>>> import numpy as np
>>> np.set_printoptions(precision=2, suppress=True, linewidth=120)
>>> B = np.array([[1, 1], [1, -1]])
>>> rng = np.random.default_rng(227565)
>>> F = np.kron(B, np.kron(B, B))[rng.permutation(8)][:5]
>>> print(F)
[[ 1 -1  1 -1  1 -1  1 -1]
 [ 1 -1 -1  1 -1  1  1 -1]
 [ 1  1  1  1  1  1  1  1]
 [ 1  1 -1 -1 -1 -1  1  1]
 [ 1  1  1  1 -1 -1 -1 -1]]
>>> u, v = F[0], F[1]
>>> print(u @ v)
0
>>> p = (u @ v) / (u @ u) * u
>>> print(np.outer(u, v))
[[ 1 -1 -1  1 -1  1  1 -1]
 [-1  1  1 -1  1 -1 -1  1]
 [ 1 -1 -1  1 -1  1  1 -1]
 [-1  1  1 -1  1 -1 -1  1]
 [ 1 -1 -1  1 -1  1  1 -1]
 [-1  1  1 -1  1 -1 -1  1]
 [ 1 -1 -1  1 -1  1  1 -1]
 [-1  1  1 -1  1 -1 -1  1]]
>>> print(v - p)
[ 1. -1. -1.  1. -1.  1.  1. -1.]
>>> print(np.linalg.matrix_rank(np.outer(u, v)))
1
>>> print(F.shape)
(5, 8)
>>> print(np.unravel_index(np.abs(F).argmax(), F.shape))
(np.int64(0), np.int64(0))
>>> print(F.sum(axis=0))
[ 5  1  1  1 -1 -1  3 -1]
>>> print(np.abs(F).max())
1
>>> print(F - F[0])
[[ 0  0  0  0  0  0  0  0]
 [ 0  0 -2  2 -2  2  0  0]
 [ 0  2  0  2  0  2  0  2]
 [ 0  2 -2  0 -2  0  0  2]
 [ 0  2  0  2 -2  0 -2  0]]
>>> print(np.linalg.matrix_rank(F))
5
>>> print(round(float(np.linalg.norm(F)), 2))
6.32
>>> data = np.load("dump.npy")
>>> print(data)
[[ 5  5  0 -5 -2  3 -1  3 -1 -1 -4]
 [ 3  1  4 -2  2  4  0  4 -2 -2 -3]
 [ 5 -4  5  5 -4 -5  3  0 -4 -2  5]
 [-2  2 -4 -4  5  4  3 -2 -5 -5  4]
 [ 5  5  0 -5 -2  3 -1  3 -1 -1 -4]
 [-5  5  5  1 -5 -4 -1 -2  3 -3  4]
 [-3  3  5 -3  4  5 -5 -2  0 -4  4]]
>>> print(np.linalg.cond(data) > 100)
True
>>> print(np.argsort(-np.linalg.norm(data, axis=0).round(6), kind="stable")[:3])
[ 0  5 10]
>>> print(np.linalg.matrix_rank(data, rtol=0.1))
6
>>> print(round(float(np.linalg.norm(data, 2) / np.linalg.norm(data)), 2))
0.6
>>> X = np.load("block17.npy")
>>> print(X)
[[ 3 -3  3 -3  1  3  2 -3]
 [ 0  0 -2  0  2  0  3 -3]
 [ 0  0 -3  1 -1  1  3  0]
 [ 0  0  0  2 -1  2  2  2]
 [ 0  0  0  0 -2 -3 -3 -3]
 [ 0  0  0  0  0  1 -3 -2]
 [ 0  0  0  0  0  0  1 -1]
 [ 0  0  0  0  0  0  0  3]]
>>> # rank 7
>>> Uu, sig, Vt = np.linalg.svd(X)
>>> V = Vt[:(sig > 1e-8).sum()]
>>> x0 = X[5] + -2 * X[6] + rng.integers(2) * np.eye(8)[1]
>>> print(x0)
[ 0.  0.  0.  0.  0.  1. -5.  0.]
>>> print(np.allclose(V.T @ V @ x0, x0))
True
>>> print(np.linalg.matrix_rank(np.vstack([X, x0])))
7
>>> print(np.diag(V.T @ V))
[0.5 0.5 1.  1.  1.  1.  1.  1. ]
>>> feats = np.loadtxt("a.csv", delimiter=",")
>>> print(feats)
[[-2.36  0.23  0.23  2.49 -0.23 -1.61  0.79 -1.07 -0.69 -0.33  0.41  1.9  -1.2   1.71]
 [-0.35  1.01 -1.64 -2.96  0.58  1.4   1.   -1.26  0.68 -1.1  -1.46  0.98  1.    1.33]
 [-2.2   0.06  0.49  2.87 -0.31 -1.77  0.59 -0.81 -0.77 -0.13  0.64  1.65 -1.31  1.42]
 [-1.87 -0.19  0.83  3.27 -0.42 -1.92  0.28 -0.42 -0.85  0.15  0.92  1.23 -1.41  0.94]
 [ 1.91 -1.04  1.27  0.88 -0.35 -0.12 -1.41  1.82 -0.12  1.18  0.99 -2.15 -0.05 -2.33]
 [-1.8  -0.24  0.89  3.32 -0.44 -1.93  0.22 -0.34 -0.86  0.2   0.97  1.15 -1.42  0.85]
 [ 0.5   0.81 -1.51 -3.45  0.59  1.78  0.61 -0.74  0.83 -0.85 -1.43  0.21  1.28  0.58]
 [-2.08  0.99 -1.15 -0.48  0.29 -0.11  1.41 -1.83  0.02 -1.13 -0.86  2.24 -0.11  2.38]
 [ 0.32 -1.    1.64  2.99 -0.58 -1.42 -0.99  1.24 -0.68  1.09  1.47 -0.95 -1.01 -1.31]
 [ 1.66 -1.08  1.41  1.37 -0.41 -0.4  -1.38  1.78 -0.24  1.21  1.14 -1.99 -0.25 -2.22]
 [-0.38  1.01 -1.64 -2.94  0.58  1.39  1.01 -1.27  0.67 -1.1  -1.46  1.    0.98  1.35]
 [-2.31  0.17  0.32  2.62 -0.26 -1.67  0.72 -0.98 -0.72 -0.26  0.49  1.82 -1.24  1.62]
 [-1.98 -0.12  0.73  3.16 -0.39 -1.88  0.38 -0.54 -0.83  0.06  0.84  1.37 -1.38  1.09]
 [ 2.49 -0.6   0.37 -1.42  0.02  1.11 -1.15  1.53  0.45  0.73  0.12 -2.26  0.84 -2.2 ]
 [-1.85 -0.2   0.84  3.28 -0.42 -1.92  0.27 -0.4  -0.85  0.16  0.93  1.22 -1.41  0.92]
 [-1.8  -0.24  0.89  3.33 -0.44 -1.93  0.22 -0.34 -0.86  0.2   0.97  1.15 -1.42  0.84]]
>>> print(np.linalg.cond(feats) > 100)
True
>>> print(np.argsort(-np.linalg.norm(feats, axis=0).round(6), kind="stable")[:3])
[ 3  0 11]
>>> print(np.linalg.matrix_rank(feats, rtol=0.1))
2
>>> K = np.load("mat.npy")
>>> print(K)
[[0 0 0 0 0]
 [0 1 0 0 0]
 [0 0 0 0 0]
 [0 0 0 1 0]
 [0 0 0 0 0]]
>>> print(np.linalg.svd(K, compute_uv=False))
[1. 1. 0. 0. 0.]
>>> print(K @ K.T)
[[0 0 0 0 0]
 [0 1 0 0 0]
 [0 0 0 0 0]
 [0 0 0 1 0]
 [0 0 0 0 0]]
>>> print([round(float(x), 2) for x in np.linalg.svd(K, compute_uv=False)[:3]])
[1.0, 1.0, 0.0]
>>> print(np.linalg.matrix_rank(K, rtol=0.1))
2
>>> print(np.linalg.cond(K) > 100)
True
>>> print(np.argsort(-np.linalg.norm(K, axis=0).round(6), kind="stable")[:3])
[1 3 0]
>>> print(X @ X)
[[  9  -9   6 -12  -5   6 -10 -26]
 [  0   0   6  -2  -2  -8  -9 -18]
 [  0   0   9  -1   4   3  -4   0]
 [  0   0   0   4   0   9   3   7]
 [  0   0   0   0   4   3  12   6]
 [  0   0   0   0   0   1  -6  -5]
 [  0   0   0   0   0   0   1  -4]
 [  0   0   0   0   0   0   0   9]]
>>> print(np.trace(X))
5
>>> m1 = np.load("out14.npy")
>>> print(m1)
[[ -3.79 -12.54  -0.22  -4.61  13.1    5.96]
 [ -5.33   8.54  -4.36   5.47   5.26  14.9 ]
 [ -4.29 -11.4   -0.69  -3.94  13.42   7.45]
 [  2.16  14.96  -1.08   6.19 -11.4   -1.46]
 [ -6.12   3.15  -3.98   3.24   9.38  15.44]
 [  5.51   7.16   2.04   1.64 -13.47 -11.41]
 [  0.45  16.01  -2.21   7.17  -8.87   2.89]
 [ -5.31   8.63  -4.36   5.51   5.18  14.87]
 [ -1.48 -15.54   1.56  -6.66  10.47  -0.32]
 [  2.64  14.41  -0.72   5.8  -11.99  -2.75]
 [  5.76  -6.32   4.26  -4.59  -7.15 -15.38]
 [  1.19 -15.85   3.12  -7.58   5.85  -6.78]
 [ -4.7   10.77  -4.34   6.3    3.    13.94]
 [  2.99  13.93  -0.44   5.47 -12.37  -3.71]
 [  6.05   3.36   2.93  -0.25 -12.53 -13.66]
 [ -6.17   2.14  -3.85   2.8    9.99  15.32]
 [  5.97  -4.81   4.15  -3.96  -8.27 -15.49]
 [ -6.2    1.32  -3.74   2.43  10.45  15.19]
 [  5.85   5.11   2.55   0.6  -13.05 -12.75]
 [  4.02 -12.49   4.22  -6.89  -0.91 -12.72]
 [  5.73  -6.56   4.28  -4.68  -6.96 -15.35]
 [ -1.26  15.81  -3.16   7.59  -5.7    6.95]
 [ -0.12 -16.07   2.41  -7.3    8.31  -3.69]
 [  4.05  11.97   0.46   4.26 -13.29  -6.74]]
>>> # null space of dimension 4
>>> Uu, sig, Vt = np.linalg.svd(m1)
>>> print(np.argmax(sig[:-1] / (sig[1:] + 1e-6)) + 1)
2
>>> B = Uu[:, :2] @ np.diag(sig[:2]) @ Vt[:2]
>>> print(np.round(np.abs(m1 - B).max(), 2))
0.0
>>> print(round(float(np.linalg.norm(m1, 2) / np.linalg.norm(m1)), 2))
0.73
>>> print(np.argsort(-np.linalg.norm(m1, axis=0).round(6), kind="stable")[:3])
[5 1 4]
>>> Uu, sig, Vt = np.linalg.svd(m1)
>>> V = Vt[:(sig > 1e-8).sum()]
>>> x0 = m1[12] + 4 * m1[4] + rng.integers(2) * np.eye(6)[2]
>>> print(x0)
[-29.17  23.35 -20.25  19.27  40.52  75.7 ]
>>> print(np.allclose(V.T @ V @ x0, x0))
True
>>> print(np.round(np.linalg.norm(x0 - V.T @ V @ x0), 2))
0.0
>>> print(V.T @ V)
[[ 0.1  -0.01  0.06 -0.03 -0.17 -0.23]
 [-0.01  0.65 -0.1   0.3  -0.32  0.17]
 [ 0.06 -0.1   0.05 -0.06 -0.05 -0.16]
 [-0.03  0.3  -0.06  0.14 -0.09  0.15]
 [-0.17 -0.32 -0.05 -0.09  0.46  0.33]
 [-0.23  0.17 -0.16  0.15  0.33  0.6 ]]
>>> print(np.diag(V.T @ V))
[0.1  0.65 0.05 0.14 0.46 0.6 ]
>>> cov = np.cov(m1, rowvar=False)
>>> print(cov.shape)
(6, 6)
>>> print(np.median(m1, axis=0))
[ 0.82  3.25 -0.33  2.04 -3.3  -2.11]
>>> print(round(float(np.corrcoef(m1[:, 2], m1[:, 5])[0, 1]), 2))
-0.94
>>> Ac = m1 - m1.mean(axis=0)
>>> V = np.linalg.svd(Ac)[2][:2]
>>> B = Ac - Ac @ V.T @ V
>>> print((Ac @ V.T).std(axis=0))
[14.48 13.64]
>>> print(np.round(np.linalg.norm(B) / np.linalg.norm(Ac), 2))
0.0
>>> print(np.linalg.norm(B, axis=1).round(6).argmax())
0
>>> print(np.diag(V.T @ V))
[0.1  0.65 0.05 0.14 0.46 0.6 ]
>>> E = np.load("m.npy")
>>> print(E)
[[-2.94 -4.61  2.42 -2.12 -3.82  2.32  6.86  1.93  0.17 -2.43  1.77 -0.01 -1.52]
 [-2.09 -4.16  1.84 -1.39 -3.42  3.49  6.26  2.41  0.52 -2.92  0.42  1.23 -1.85]
 [-1.03 -4.49  1.18 -0.88 -2.96  0.97  9.47  2.83 -0.76 -2.98 -0.53  1.31 -2.63]
 [-0.97 -4.08  0.54 -0.72 -1.99  0.9   6.05  3.21 -1.59 -4.04  0.08  1.05 -0.37]
 [-2.15 -4.52  0.74 -2.29 -1.96  2.9   8.23  4.74 -0.67 -5.    1.15  1.78 -2.69]
 [-0.73 -4.33  1.67 -0.9  -5.02  3.51  8.38  2.1  -1.36 -3.47  0.6   1.43 -2.99]
 [ 1.55  2.17  0.39  0.63  1.85 -1.32 -2.94  2.54  2.78  0.66 -4.04 -5.   -0.37]
 [ 1.33  2.61  2.42  1.97  2.67 -2.35 -1.42  2.77  3.48  1.11 -5.59 -5.23 -3.46]
 [-0.68 -1.22  0.88 -1.13 -2.23  0.81  8.02  2.09 -1.43 -4.11  1.61  0.55 -0.32]
 [ 1.11 -4.21  1.19 -0.86 -3.42  1.38  9.31  2.56 -0.42 -3.52  0.49  1.66 -3.18]
 [ 2.36  2.8   0.41  0.05  1.12 -2.64 -3.4   0.93  3.16  1.33 -4.14 -6.73 -3.34]
 [ 0.12 -5.52  2.22 -2.21 -1.53  1.74  8.53  1.03 -1.39 -2.7   3.91  0.65  0.69]
 [ 0.81  4.19  0.71  2.6   1.26 -1.73 -0.79  1.77  3.84  1.26 -4.88 -5.4  -3.2 ]
 [-1.99 -5.24  1.04 -0.74 -2.56  2.64  8.92  1.89 -1.29 -5.26  0.07 -0.18 -1.87]
 [-1.19 -5.65 -1.42 -0.05 -3.53  1.77  9.67  3.35 -0.07 -3.47  0.33  1.5  -2.76]
 [ 0.07  3.31  0.66 -0.34  2.37 -1.71 -4.13  3.26  2.93  0.14 -3.3  -6.47 -1.98]
 [-3.51 -2.85  0.68 -0.43 -4.29  1.42  7.64  2.32 -2.13 -5.    0.89  1.07 -0.9 ]
 [-1.7  -2.82  0.15 -3.1  -3.56  2.63  7.61  2.94 -0.06 -3.35 -0.96  1.56 -0.99]
 [-0.55 -4.41  1.94 -1.71 -3.73  1.57  7.99  3.21 -2.43 -4.66  1.23  1.67 -2.78]
 [ 1.64  1.49  1.02 -0.46  2.41 -2.32 -1.47  1.34  3.31  2.05 -4.1  -6.01 -1.55]
 [ 0.93  2.96  0.58  1.32  1.08 -2.7  -2.77  2.71  2.82  0.7  -4.2  -4.06 -2.69]
 [-1.38 -6.36  1.8  -3.31 -1.52  1.33  7.45  3.87 -2.7  -5.13  1.09  0.48 -1.57]
 [-0.56 -2.74  1.94 -2.59 -2.09  2.05  9.55  1.75 -2.68 -4.04 -0.42  3.38 -2.3 ]
 [-1.77 -5.37  1.49 -1.45 -2.81  2.11  8.1   2.8  -2.45 -4.42  1.46  1.7  -1.73]
 [-0.6  -1.88  1.28 -3.18 -1.08  1.13  9.03  1.82 -1.27 -4.19  1.59  0.67 -2.89]
 [-1.52 -5.4   0.54 -2.85 -2.42  2.51  8.78  2.88 -1.51 -3.48  1.42  2.81 -1.41]]
>>> D = np.linalg.norm(E[:, None] - E[None], axis=-1)
>>> print(D.mean(axis=1).argmax())
10
>>> print(np.linalg.matrix_rank(D ** 2))
15
>>> print((D + 1e9 * np.eye(26)).round(6).argmin(axis=1))
[ 1  0  9 23 25 18 20 12 24  2 19 25  7 23  2  6 23  1 23  6  6 23 18 18  8 23]
>>> print(np.unravel_index(D.round(6).argmax(), D.shape))
(np.int64(10), np.int64(25))
